>>> import numpy as np
>>> import numpy.linalg as la
>>> np.set_printoptions(precision=2, suppress=True, linewidth=200, legacy="1.25")
>>> def rd(a):
...     return np.round(a, 2) + 0
... 
>>> m1 = np.load("mat.npy")
>>> rd(m1)
array([[-0.79, -0.35,  0.5 ],
       [ 0.39, -0.92, -0.03],
       [ 0.47,  0.18,  0.86]])
>>> x = np.array([1, 1, 3])
>>> rd(np.abs(la.eigvals(m1)))
array([1., 1., 1.])
>>> [p for p in range(1, 25) if np.allclose(la.matrix_power(m1, p), np.eye(3))]
[]
>>> rd(la.norm(x)), rd(la.norm(m1 @ x))
(3.32, 3.32)
>>> rd(m1.T @ (m1 @ x))
array([1., 1., 3.])
>>> rd(la.inv(m1))
array([[-0.79,  0.39,  0.47],
       [-0.35, -0.92,  0.18],
       [ 0.5 , -0.03,  0.86]])
>>> q, V = la.qr(m1[:, :2])[0], la.qr(m1[:, 2:])[0]
>>> sv = la.svd(q.T @ V, compute_uv=False)
>>> rd(la.norm(q @ q.T - V @ V.T, 2))
1.0
>>> rd(sv)
array([0.])
>>> np.degrees(np.arccos(sv.clip(0, 1)))
array([90.])
>>> rd(la.svd(m1, compute_uv=False))
array([1., 1., 1.])
>>> rd(m1[:, 1] @ m1[:, 0])
0.0
>>> other = la.inv(m1)
>>> (np.abs(other) > 1e-9).astype(int)
array([[1, 1, 1],
       [1, 1, 1],
       [1, 1, 1]])
>>> rd(la.det(m1) * other)
array([[-0.79,  0.39,  0.47],
       [-0.35, -0.92,  0.18],
       [ 0.5 , -0.03,  0.86]])
>>> rd(la.inv(other))
array([[-0.79, -0.35,  0.5 ],
       [ 0.39, -0.92, -0.03],
       [ 0.47,  0.18,  0.86]])
>>> rd(la.cond(m1))
1.0
>>> np.allclose(other, m1.T)
True
>>> rd(np.einsum("ij,ji->", m1, m1))
2.4
>>> rd(la.eigvals(m1).sum().real)
-0.84
>>> rd(la.eigvals(m1))
array([ 1.  +0.j  , -0.92+0.39j, -0.92-0.39j])
>>> rd(np.poly(m1))
array([ 1.  ,  0.84, -0.84, -1.  ])
>>> rd(np.einsum("ii->", m1))
-0.84
>>> A = np.array([[1, 1, 1, 1, -1, -1, -1, -1],
...     [1, 1, -1, -1, 1, 1, -1, -1],
...     [1, -1, -1, 1, 1, -1, -1, 1],
...     [1, -1, -1, 1, -1, 1, 1, -1],
...     [1, -1, 1, -1, -1, 1, -1, 1],
...     [1, 1, 1, 1, 1, 1, 1, 1]])
>>> t = np.radians(90)
>>> Rm = np.eye(8)
>>> Rm[4, 4] = Rm[2, 2] = np.cos(t)
>>> Rm[4, 2], Rm[2, 4] = -np.sin(t), np.sin(t)
>>> rd(Rm)
array([[ 1.,  0.,  0.,  0.,  0.,  0.,  0.,  0.],
       [ 0.,  1.,  0.,  0.,  0.,  0.,  0.,  0.],
       [ 0.,  0.,  0.,  0.,  1.,  0.,  0.,  0.],
       [ 0.,  0.,  0.,  1.,  0.,  0.,  0.,  0.],
       [ 0.,  0., -1.,  0.,  0.,  0.,  0.,  0.],
       [ 0.,  0.,  0.,  0.,  0.,  1.,  0.,  0.],
       [ 0.,  0.,  0.,  0.,  0.,  0.,  1.,  0.],
       [ 0.,  0.,  0.,  0.,  0.,  0.,  0.,  1.]])
>>> other = A @ Rm.T
>>> rd(la.svd(A, compute_uv=False)), rd(la.svd(other, compute_uv=False))
(array([2.83, 2.83, 2.83, 2.83, 2.83, 2.83]), array([2.83, 2.83, 2.83, 2.83, 2.83, 2.83]))
>>> rd(other)
array([[ 1.,  1., -1.,  1., -1., -1., -1., -1.],
       [ 1.,  1.,  1., -1.,  1.,  1., -1., -1.],
       [ 1., -1.,  1.,  1.,  1., -1., -1.,  1.],
       [ 1., -1., -1.,  1.,  1.,  1.,  1., -1.],
       [ 1., -1., -1., -1., -1.,  1., -1.,  1.],
       [ 1.,  1.,  1.,  1., -1.,  1.,  1.,  1.]])
>>> np.allclose(la.norm(A, axis=1), la.norm(other, axis=1))
True
>>> rng = np.random.default_rng(958)
>>> other = A + rng.integers(-2, 3, (6, 3)) @ rng.integers(-2, 3, (3, 8))
>>> other
array([[-1, -1,  0, -1,  0, -3,  0, -2],
       [ 3,  1,  0, -3, -4,  3,  2, -4],
       [-1, -5, -2, -5, -2, -3,  4, -4],
       [ 0, -3, -1, -1, -3,  3,  3, -3],
       [ 4,  3,  2,  3,  0,  1, -4,  4],
       [ 0, -3,  0, -7, -4, -3,  8, -6]])
>>> rd(la.svd(other - A, compute_uv=False))
array([20.88,  7.04,  4.19,  0.  ,  0.  ,  0.  ])
>>> la.matrix_rank(other - A, tol=1e-8)
3
>>> data = np.eye(3, dtype=int)[rng.permutation(3)] * np.array([5, 1, 3])
>>> data
array([[0, 1, 0],
       [5, 0, 0],
       [0, 0, 3]])
>>> q, Rm = la.qr(data)
>>> Rm
array([[-5.,  0.,  0.],
       [ 0., -1.,  0.],
       [ 0.,  0.,  3.]])
>>> q.T @ q
array([[1., 0., 0.],
       [0., 1., 0.],
       [0., 0., 1.]])
>>> np.abs(np.diag(Rm))
array([5., 1., 3.])
>>> q.shape, Rm.shape
((3, 3), (3, 3))
>>> np.allclose(Rm.T @ Rm, data.T @ data)
True
>>> q
array([[ 0., -1.,  0.],
       [-1.,  0.,  0.],
       [-0., -0.,  1.]])
>>> abs(Rm[0, 0]), rd(la.norm(data[:, 0]))
(5.0, 5.0)
>>> rd(la.det(q))
-1.0
>>> rd(np.sort(la.eigvals(q).real))
array([-1.,  1.,  1.])
>>> (q != 0).astype(int)
array([[0, 1, 0],
       [1, 0, 0],
       [0, 0, 1]])
>>> (la.matrix_power((q != 0) + (q.T != 0) + np.eye(3), 3) > 0).astype(int)
array([[1, 1, 0],
       [1, 1, 0],
       [0, 0, 1]])
>>> rd(np.abs(la.eigvals(data)).max())
3.0
>>> np.trace(data)
3
>>> rd(la.det(data))
-15.0
>>> (data + data.T) / 2
array([[0., 3., 0.],
       [3., 0., 0.],
       [0., 0., 3.]])
